$ python -q
>>> import numpy as np
>>> np.set_printoptions(precision=2, suppress=True, linewidth=160, legacy="1.25")
>>> rnd = lambda a: np.round(a, 2) + 0
>>> E = np.array([[0, 6, -4, 1, -1],
...     [-6, 0, 6, 0, -8],
...     [4, -6, 0, 5, -3],
...     [-1, 0, -5, 0, -8],
...     [1, 8, 3, 8, 0]])
>>> E
array([[ 0,  6, -4,  1, -1],
       [-6,  0,  6,  0, -8],
       [ 4, -6,  0,  5, -3],
       [-1,  0, -5,  0, -8],
       [ 1,  8,  3,  8,  0]])
>>> rnd(np.linalg.det(E))
0.0
>>> E.inv()
Traceback (most recent call last):
  File "<python-input-6>", line 1, in <module>
    E.inv()
    ^^^^^
AttributeError: 'numpy.ndarray' object has no attribute 'inv'
>>> E @ E
array([[ -54,   16,   28,  -28,  -44],
       [  16, -136,    0,  -40,  -12],
       [  28,    0,  -86,  -20,    4],
       [ -28,  -40,  -20,  -90,   16],
       [ -44,  -12,    4,   16, -138]])
>>> assert E == E.T
Traceback (most recent call last):
  File "<python-input-8>", line 1, in <module>
    assert E == E.T
           ^^^^^^^^
ValueError: The truth value of an array with more than one element is ambiguous. Use a.any() or a.all()
>>> np.allclose(E @ E.T, E.T @ E)
True
>>> rng = np.random.default_rng(663)
>>> idx = rng.permutation(5)
>>> idx
array([0, 2, 4, 3, 1])
>>> M2 = E[idx][:, idx]
>>> rnd(np.sort(np.abs(np.linalg.eigvals(M2))))
array([ 0.  ,  9.56,  9.56, 12.67, 12.67])
>>> np.diag(M2)
array([0, 0, 0, 0, 0])
>>> np.trace(M2)
0
>>> M2 = E + rng.integers(-2, 3, (5, 4)) @ rng.integers(-2, 3, (4, 5))
>>> M2
array([[  4,   2,  -4,   1,   2],
       [ -7,   2,   8,   5,  -9],
       [  5, -11,   5,  12,   4],
       [  1,  -1,  -3,   6,  -8],
       [  8,  11,   0,   9,  -5]])
>>> rnd(np.linalg.svd(M2 - E, compute_uv=False))
array([14.47,  9.78,  7.54,  1.04,  0.  ])
>>> np.linalg.matrix_rank(M2 - E, tol=1e-8)
4
>>> M = np.load("w.npy")
>>> M
array([[0, 2, 0, 1, 2, 2, 2],
       [0, 0, 1, 1, 2, 0, 0],
       [0, 0, 0, 0, 2, 2, 2],
       [0, 0, 0, 0, 2, 2, 2],
       [0, 0, 0, 0, 0, 0, 1],
       [0, 0, 0, 0, 0, 0, 0],
       [0, 0, 0, 0, 0, 0, 0]])
>>> rank = np.linalg.matrix_rank(M)
>>> rank
4
>>> ns = np.linalg.svd(M)[2][rank:].T
>>> np.allclose(M @ ns, 0)
True
>>> ns.shape
(7, 3)
>>> [int(np.linalg.matrix_rank(M[:, :j + 1])) for j in range(7)]
[0, 1, 2, 2, 3, 3, 4]
>>> rnd(np.linalg.norm(M, 2) / np.linalg.norm(M))
0.91
>>> Uu, sigma, vt = np.linalg.svd(M)
>>> np.argmax(sigma[:-1] / (sigma[1:] + 1e-6)) + 1
4
>>> M2 = Uu[:, :4] @ np.diag(sigma[:4]) @ vt[:4]
>>> np.linalg.matrix_rank(M2)
4
>>> rnd(np.abs(M - M2).max())
0.0
>>> rnd(M2)
array([[0., 2., 0., 1., 2., 2., 2.],
       [0., 0., 1., 1., 2., 0., 0.],
       [0., 0., 0., 0., 2., 2., 2.],
       [0., 0., 0., 0., 2., 2., 2.],
       [0., 0., 0., 0., 0., 0., 1.],
       [0., 0., 0., 0., 0., 0., 0.],
       [0., 0., 0., 0., 0., 0., 0.]])
>>> rnd(M @ np.linalg.pinv(M) @ M)
array([[0., 2., 0., 1., 2., 2., 2.],
       [0., 0., 1., 1., 2., 0., 0.],
       [0., 0., 0., 0., 2., 2., 2.],
       [0., 0., 0., 0., 2., 2., 2.],
       [0., 0., 0., 0., 0., 0., 1.],
       [0., 0., 0., 0., 0., 0., 0.],
       [0., 0., 0., 0., 0., 0., 0.]])
>>> np.abs(np.diag(np.linalg.qr(M)[1])) > 1e-9
array([False, False, False, False, False, False, False])
>>> try:
...     np.linalg.inv(M)
... except np.linalg.LinAlgError as e:
...     print(repr(e))
... 
LinAlgError('Singular matrix')
>>> np.linalg.lstsq(M[:-1].T, M[-1])[2]
4
>>> np.linalg.matrix_rank(M - M[0, 0] * np.eye(7))
4
>>> rnd(np.sort(np.linalg.eigvals(M)))
array([0., 0., 0., 0., 0., 0., 0.])
>>> np.prod(np.diag(M)), rnd(np.linalg.det(M))
(0, 0.0)
>>> [int(np.linalg.matrix_rank(np.linalg.matrix_power(M, p))) for p in range(1, 8)]
[4, 3, 2, 1, 0, 0, 0]
>>> J = np.load("case16.npy")
>>> rnd(J)
array([[-0.37,  0.03, -0.12,  0.81,  0.43],
       [ 0.78, -0.19, -0.15,  0.2 ,  0.33],
       [-0.2 ,  0.38, -0.28,  0.02, -0.2 ],
       [-0.17,  0.3 ,  0.22, -0.46,  0.78],
       [-0.3 , -0.65, -0.61, -0.29,  0.17],
       [ 0.07,  0.52, -0.62, -0.07, -0.05],
       [ 0.3 ,  0.19, -0.3 , -0.05,  0.17]])
>>> M2 = np.c_[J[:, :1] @ np.array([[5]]), np.array([4, 2, 5, 3, 2, 3, 5])]
>>> rnd(M2)
array([[-1.86,  4.  ],
       [ 3.88,  2.  ],
       [-1.01,  5.  ],
       [-0.84,  3.  ],
       [-1.52,  2.  ],
       [ 0.34,  3.  ],
       [ 1.52,  5.  ]])
>>> np.linalg.matrix_rank(np.c_[J, M2])
6
>>> rnd(np.linalg.lstsq(J, M2[:, 0])[0])
array([5., 0., 0., 0., 0.])
>>> rnd(np.linalg.norm(M2 - J @ np.linalg.lstsq(J, M2)[0], axis=0))
array([0.  , 4.08])
>>> M2 = np.array([[-2, -3], [3, 0], [-3, 2], [-1, 2], [-2, -1]])
>>> np.linalg.matrix_rank(np.vstack([J, M2.T]))
5
>>> np.linalg.matrix_rank(J @ M2)
2
>>> rnd(J @ M2)
array([[-0.47,  2.05],
       [-2.55, -2.55],
       [ 2.77,  0.28],
       [-0.52, -0.76],
       [ 0.43, -1.05],
       [ 3.45, -1.53],
       [ 0.56, -1.78]])
>>> rnd(np.einsum("ik,kj->ji", J, M2))
array([[-0.47, -2.55,  2.77, -0.52,  0.43,  3.45,  0.56],
       [ 2.05, -2.55,  0.28, -0.76, -1.05, -1.53, -1.78]])
>>> rnd(np.einsum("ik,kj->ij", J, M2))
array([[-0.47,  2.05],
       [-2.55, -2.55],
       [ 2.77,  0.28],
       [-0.52, -0.76],
       [ 0.43, -1.05],
       [ 3.45, -1.53],
       [ 0.56, -1.78]])
>>> x = np.array([-1, 1, -1, -2, 2])
>>> target = J @ x
>>> b, lr = np.zeros(5), 1 / np.linalg.norm(J, 2) ** 2
>>> for i in range(50):
...     b -= lr * J.T @ (J @ b - target)
...     if i % 10 == 0: print(i, round(np.linalg.norm(J @ b - target), 2))
... 
0 0.0
10 0.0
20 0.0
30 0.0
40 0.0
>>> rnd(b)
array([-1.,  1., -1., -2.,  2.])
>>> F = np.array([[1.0, 0.2, 0.04], [0.2, 1.0, 0.2], [0.04, 0.2, 1.0]])
>>> vals, vecs = np.linalg.eigh(F)
>>> x = np.array([-9, 0, 2])
>>> np.abs(F).sum(axis=1).max(), rnd(np.abs(vals).max())
(1.4, 1.3)
>>> rnd(vecs * np.abs(vals) @ vecs.T)
array([[1.  , 0.2 , 0.04],
       [0.2 , 1.  , 0.2 ],
       [0.04, 0.2 , 1.  ]])
>>> rnd(x @ F @ x / (x @ x)), rnd(vals[0]), rnd(vals[-1])
(0.98, 0.74, 1.3)
>>> (np.sign(vecs[:, -1].round(6)) == np.sign(vecs[0, -1].round(6))).astype(int)
array([1, 1, 1])
>>> W0 = np.loadtxt("out7.csv", delimiter=",")
>>> W0
array([[-2.,  1.],
       [ 0., -1.]])
>>> P = np.triu(np.array([[-1, 0], [0, 4]]), 1) + np.eye(2)
>>> M2 = P @ W0 @ np.linalg.inv(P)
>>> rnd(np.linalg.det(M2))
2.0
>>> P @ W0 - W0 @ P
array([[0., 0.],
       [0., 0.]])
>>> M2
array([[-2.,  1.],
       [ 0., -1.]])
>>> np.poly(M2)
array([1., 3., 2.])
>>> W = np.array([[-7, -3, 6, 8], [3, -6, -6, -6]])
>>> b = np.array([3, 5, -4, -1])
>>> hid = np.maximum(W0 @ W + b, 0)
>>> (hid > 0).mean(axis=0)
array([0.5, 1. , 0.5, 0.5])
>>> (hid > 0).astype(int)
array([[1, 1, 0, 0],
       [0, 1, 1, 1]])
>>> C = np.array([[7, 5, -9], [1, -1, 0], [-5, 5, -1], [8, 3, 2]])
>>> (hid @ C).round(6).argmax(axis=1)
array([0, 0])
>>> W @ C
array([[-18,  22,  73],
       [ -3, -27, -33]])
>>> vals, vecs = np.linalg.eig(W0)
>>> rnd(np.sort(np.linalg.eigvals(W0 @ W0)))
array([1., 4.])
>>> np.allclose(W0 @ W0.T, W0.T @ W0)
False
>>> np.allclose(W0, W0.T)
False
>>> np.trace(W0)
-3.0
>>> rnd(np.linalg.det(W0))
2.0
>>> np.linalg.determinant(W0)
Traceback (most recent call last):
  File "<python-input-91>", line 1, in <module>
    np.linalg.determinant(W0)
    ^^^^^^^^^^^^^^^^^^^^^
AttributeError: module 'numpy.linalg' has no attribute 'determinant'
>>> assert W0 == W0.T
Traceback (most recent call last):
  File "<python-input-92>", line 1, in <module>
    assert W0 == W0.T
           ^^^^^^^^^^
ValueError: The truth value of an array with more than one element is ambiguous. Use a.any() or a.all()
>>> m1 = np.load("a.npy")
>>> m1
array([[ 1.,  0., -1.,  0., -2.,  2.],
       [ 0.,  0.,  1., -2., -2.,  2.],
       [ 2., -1., -1.,  2.,  1.,  2.],
       [ 1., -2., -1., -2., -1.,  2.],
       [ 0., -1.,  0.,  2.,  2.,  2.],
       [ 0.,  0.,  0.,  0.,  0.,  5.]])
>>> x = np.array([-2, -2, -9, 0, 5, 6])
>>> m1 * x
array([[ -2.,  -0.,   9.,   0., -10.,  12.],
       [ -0.,  -0.,  -9.,  -0., -10.,  12.],
       [ -4.,   2.,   9.,   0.,   5.,  12.],
       [ -2.,   4.,   9.,  -0.,  -5.,  12.],
       [ -0.,   2.,  -0.,   0.,  10.,  12.],
       [ -0.,  -0.,  -0.,   0.,   0.,  30.]])
>>> m1 @ np.eye(6)[3]
array([ 0., -2.,  2., -2.,  2.,  0.])
>>> (m1 @ x).argmax()
5
>>> np.linalg.norm(m1 @ x) <= np.linalg.norm(m1, 2) * np.linalg.norm(x) + 1e-9
True
>>> M2 = m1[0, 0] * m1[1:] - np.outer(m1[1:, 0], m1[0])
>>> M2
array([[ 0.,  0.,  1., -2., -2.,  2.],
       [ 0., -1.,  1.,  2.,  5., -2.],
       [ 0., -2.,  0., -2.,  1.,  0.],
       [ 0., -1.,  0.,  2.,  2.,  2.],
       [ 0.,  0.,  0.,  0.,  0.,  5.]])
>>> m1[:, 0] / m1[0, 0]
array([1., 0., 2., 1., 0., 0.])
>>> x = np.array([-2, -1, 2, 0, 0, 2])
>>> target = m1 @ x
>>> target
array([ 0.,  6., -1.,  2.,  5., 10.])
>>> rnd(np.linalg.solve(m1.T, m1[2]))
array([0., 0., 1., 0., 0., 0.])
>>> rnd(np.linalg.solve(m1, m1[:, 4]))
array([0., 0., 0., 0., 1., 0.])
>>> rnd(np.linalg.solve(m1, target))
array([-2., -1.,  2.,  0.,  0.,  2.])
>>> rnd(np.linalg.solve(m1, -2 * target))
array([ 4.,  2., -4.,  0.,  0., -4.])
>>> A = np.load("sample5.npy")
>>> A
array([[2, 5, 4, 4],
       [5, 4, 0, 3],
       [4, 0, 4, 2],
       [4, 3, 2, 6]])
>>> [round(float(np.linalg.det(A[:i, :i])), 2) + 0 for i in range(1, 5)]
[2.0, -17.0, -132.0, -412.0]
>>> np.all(np.linalg.eigvalsh(A) > 0)
False
>>> f = np.array([1, 3, 0, 3])
>>> M2 = A + np.outer(f, np.eye(4)[0])
>>> M2
array([[3., 5., 4., 4.],
       [8., 4., 0., 3.],
       [4., 0., 4., 2.],
       [7., 3., 2., 6.]])
>>> rnd(np.linalg.det(M2) / np.linalg.det(A)), rnd(1 + np.linalg.solve(A, f)[0])
(1.24, 1.24)
>>> np.linalg.matrix_rank(np.linalg.inv(M2) - np.linalg.inv(A), tol=1e-8)
1
>>> M2 = A ** -1
Traceback (most recent call last):
  File "<python-input-119>", line 1, in <module>
    M2 = A ** -1
         ~~^^~~~
ValueError: Integers to negative integer powers are not allowed.
>>> M2 = np.linalg.inv(A)
>>> rnd(np.linalg.det(A) * np.linalg.det(M2))
1.0
>>> data = np.load("arr.npy")
>>> data
array([[ 1,  3,  2, -1, -3, -2, -3],
       [-3,  0, -3, -1,  0,  3, -2],
       [-2, -2,  1,  0,  0, -2, -2],
       [ 3,  3, -2, -2, -1,  1, -3],
       [-2,  0, -2, -1, -3,  0,  0],
       [ 1, -2,  1, -2, -2, -2, -2],
       [-3,  3,  2,  1, -1,  0, -3]])
>>> C2 = data.T @ data
>>> np.diag(C2)
array([37, 35, 27, 12, 24, 22, 39])
>>> C2
array([[ 37,   5,   2,  -7,   1,  -6,   5],
       [  5,  35,   2,  -2, -11,   5, -19],
       [  2,   2,  27,   7,  -2, -19,  -4],
       [ -7,  -2,   7,  12,  11,   1,  12],
       [  1, -11,  -2,  11,  24,   9,  19],
       [ -6,   5, -19,   1,   9,  22,   5],
       [  5, -19,  -4,  12,  19,   5,  39]])
>>> rnd(np.linalg.eigvalsh(C2)[::-1])
array([71.87, 46.33, 39.25, 26.71, 10.79,  1.02,  0.02])
>>> np.linalg.matrix_rank(C2)
7
>>> rnd(np.linalg.svd(data, compute_uv=False) ** 2)
array([71.87, 46.33, 39.25, 26.71, 10.79,  1.02,  0.02])
>>> M2 = data ** -1
Traceback (most recent call last):
  File "<python-input-130>", line 1, in <module>
    M2 = data ** -1
         ~~~~~^^~~~
ValueError: Integers to negative integer powers are not allowed.
>>> M2 = np.linalg.inv(data)
>>> rnd(np.linalg.inv(M2))
array([[ 1.,  3.,  2., -1., -3., -2., -3.],
       [-3.,  0., -3., -1.,  0.,  3., -2.],
       [-2., -2.,  1.,  0.,  0., -2., -2.],
       [ 3.,  3., -2., -2., -1.,  1., -3.],
       [-2.,  0., -2., -1., -3.,  0.,  0.],
       [ 1., -2.,  1., -2., -2., -2., -2.],
       [-3.,  3.,  2.,  1., -1.,  0., -3.]])
>>> rnd(np.linalg.det(data) * M2)
array([[ 1064.,   672.,   196.,  -560.,  -280.,  -532.,  -728.],
       [-1174.,  -598.,  -172.,   450.,   312.,   674.,   788.],
       [ -436.,  -312.,   228.,   376.,   304.,   -72.,   164.],
       [ 3022.,  1872.,   256., -1444., -1012., -1192., -2202.],
       [-1426.,  -864.,  -368.,   604.,   592.,   800.,  1110.],
       [  938.,   336.,   504.,  -280.,  -140.,  -672.,  -770.],
       [-1046.,  -566.,    -8.,   578.,   260.,   494.,   792.]])
>>> rnd(np.linalg.slogdet(data)[0])
-1.0
>>> np.allclose(M2, data.T)
False
>>> W = np.array([[2, 5, 0],
...     [0, 3, 4],
...     [4, 5, 3],
...     [5, 0, 4],
...     [3, 3, 4],
...     [1, 1, 1],
...     [5, 2, 3]])
>>> b = np.array([3, 3, 0])
>>> hid = np.maximum(data @ W + b, 0)
>>> rnd((hid > 0).mean(axis=0))
array([0.  , 0.29, 0.14])
>>> hid
array([[ 0, 10,  0],
       [ 0,  0,  0],
       [ 0,  0,  0],
       [ 0,  9,  0],
       [ 0,  0,  0],
       [ 0,  0,  0],
       [ 0,  0,  9]])
>>> (hid > 0).astype(int)
array([[0, 1, 0],
       [0, 0, 0],
       [0, 0, 0],
       [0, 1, 0],
       [0, 0, 0],
       [0, 0, 0],
       [0, 0, 1]])
>>> C = np.array([[1, 2, 0], [2, 0, 1], [0, 2, 1]])
>>> hid @ C
array([[20,  0, 10],
       [ 0,  0,  0],
       [ 0,  0,  0],
       [18,  0,  9],
       [ 0,  0,  0],
       [ 0,  0,  0],
       [ 0, 18,  9]])
>>> M2 = hid + rng.integers(-2, 3, (7, 2)) @ rng.integers(-2, 3, (2, 3))
>>> M2
array([[-6,  5,  2],
       [ 4,  4, -2],
       [ 0, -2,  2],
       [-6,  4,  2],
       [-2, -3,  2],
       [ 0,  2, -2],
       [ 4,  2,  9]])
>>> rnd(np.linalg.svd(M2 - hid, compute_uv=False))
array([14.31,  3.77,  0.  ])
>>> M2 - hid
array([[-6, -5,  2],
       [ 4,  4, -2],
       [ 0, -2,  2],
       [-6, -5,  2],
       [-2, -3,  2],
       [ 0,  2, -2],
       [ 4,  2,  0]])
>>> np.abs(M2 - hid).sum(axis=1)
array([13, 10,  4, 13,  7,  4,  6])
>>> x = np.array([3, 0, 1])
>>> target = M2 @ x
>>> rnd(np.linalg.pinv(M2) @ M2)
array([[1., 0., 0.],
       [0., 1., 0.],
       [0., 0., 1.]])
>>> try:
...     np.linalg.solve(M2, target)
... except np.linalg.LinAlgError as e:
...     print(e)
... 
Last 2 dimensions of the array must be square
>>> target = target + 0.02 * rng.normal(size=7)
>>> rnd(target)
array([-16.  ,   9.98,   1.98, -16.01,  -4.01,  -1.95,  21.01])
>>> b, *_ = np.linalg.lstsq(M2, target)
>>> rnd(b)
array([3., 0., 1.])
>>> rnd(np.linalg.norm(target - M2 @ b))
0.06
>>> [round(float(np.linalg.norm(np.linalg.solve(M2.T @ M2 + lam * np.eye(3), M2.T @ target))), 2) for lam in (0, 1, 10, 100)]
[3.16, 3.13, 2.89, 1.63]
